$ python3 -q
>>> import numpy as np
>>> np.set_printoptions(suppress=True, linewidth=140)
>>> F = np.load("data.npy")
>>> F
array([[ 0,  5,  0,  0,  0,  4,  0,  1],
       [ 0,  0,  3,  2,  1,  1,  4,  3],
       [ 0,  5, -6, -4, -2,  2, -8, -5]])
>>> round(float(np.linalg.norm(F, 2) / np.linalg.norm(F)), 2)
0.9
>>> [round(float(x), 2) for x in np.linalg.svd(F, compute_uv=False)[:3]]
[14.46, 6.84, 0.0]
>>> np.argsort(-np.linalg.norm(F, axis=0).round(6), kind="stable")[:3]
array([6, 1, 2])
>>> rng = np.random.default_rng(82292)
>>> A2 = F + rng.integers(-2, 3, (3, 2)) @ rng.integers(-2, 3, (2, 8))
>>> A2
array([[-4,  6, -4,  1, -2,  1,  0,  1],
       [ 6,  0,  9,  0,  3,  5,  2,  1],
       [ 3,  5, -3, -5, -1,  4, -9, -6]])
>>> np.linalg.matrix_rank(A2 - F, tol=1e-8)
np.int64(2)
>>> np.abs(A2 - F).sum(axis=1)
array([15, 24, 12])
>>> np.round(np.linalg.svd(A2 - F, compute_uv=False), 2) + 0
array([13.16,  1.96,  0.  ])
>>> U, s, VT = np.linalg.svd(F)
>>> V = VT[:(s > 1e-8).sum()]
>>> x0 = F[1] + -2 * F[0] + rng.integers(2) * np.eye(8)[3]
>>> x0
array([  0., -10.,   3.,   2.,   1.,  -7.,   4.,   1.])
>>> np.allclose(V.T @ V @ x0, x0)
True
>>> np.round(np.linalg.norm(x0 - V.T @ V @ x0), 2)
np.float64(0.0)
>>> np.linalg.matrix_rank(np.vstack([F, x0]))
np.int64(2)
>>> np.round(np.diag(V.T @ V), 2) + 0
array([0.  , 0.61, 0.23, 0.1 , 0.03, 0.38, 0.41, 0.23])
>>> mat = np.load("out2.npy")
>>> mat
array([[ 1, -2,  4, -8],
       [ 1, -1,  1, -1],
       [ 1,  0,  0,  0],
       [ 1,  1,  1,  1],
       [ 1,  2,  4,  8],
       [ 1,  3,  9, 27]])
>>> P = mat @ np.linalg.solve(mat.T @ mat, mat.T)
>>> np.round(np.linalg.eigvalsh(P), 2) + 0
array([0., 0., 1., 1., 1., 1.])
>>> np.allclose(P @ P, P)
True
>>> U, s, VT = np.linalg.svd(mat, full_matrices=False)
>>> round(np.sqrt((s ** 2).sum()), 2), round(np.linalg.norm(mat), 2)
(np.float64(31.61), np.float64(31.61))
>>> np.round(np.abs(VT[0]), 2)
array([0.03, 0.13, 0.28, 0.95])
>>> np.round(U.T @ U, 2) + 0
array([[1., 0., 0., 0.],
       [0., 1., 0., 0.],
       [0., 0., 1., 0.],
       [0., 0., 0., 1.]])
>>> U.shape, s.shape, VT.shape
((6, 4), (4,), (4, 4))
>>> (s > 1e-8).sum()
np.int64(4)
>>> np.round(VT @ VT.T, 2) + 0
array([[1., 0., 0., 0.],
       [0., 1., 0., 0.],
       [0., 0., 1., 0.],
       [0., 0., 0., 1.]])
>>> x0 = np.array([2, 0, 0, 0])
>>> y = mat @ x0
>>> y
array([2, 2, 2, 2, 2, 2])
>>> np.round(np.linalg.lstsq(mat, y)[0], 2) + 0
array([2., 0., 0., 0.])
>>> y = y + 0.02 * rng.normal(size=6)
>>> y.round(2)
array([2.03, 2.  , 1.99, 2.01, 2.03, 2.  ])
>>> b, *_ = np.linalg.lstsq(mat, y)
>>> round(float(np.linalg.norm(y - mat @ b)), 2)
0.01
>>> [round(float(np.linalg.norm(np.linalg.solve(mat.T @ mat + lam * np.eye(4), mat.T @ y))), 2) for lam in (0, 1, 10, 100)]
[2.0, 1.41, 0.55, 0.18]
>>> b.round()
array([ 2.,  0.,  0., -0.])
>>> b.round(2) + 0
array([2.  , 0.01, 0.01, 0.  ])
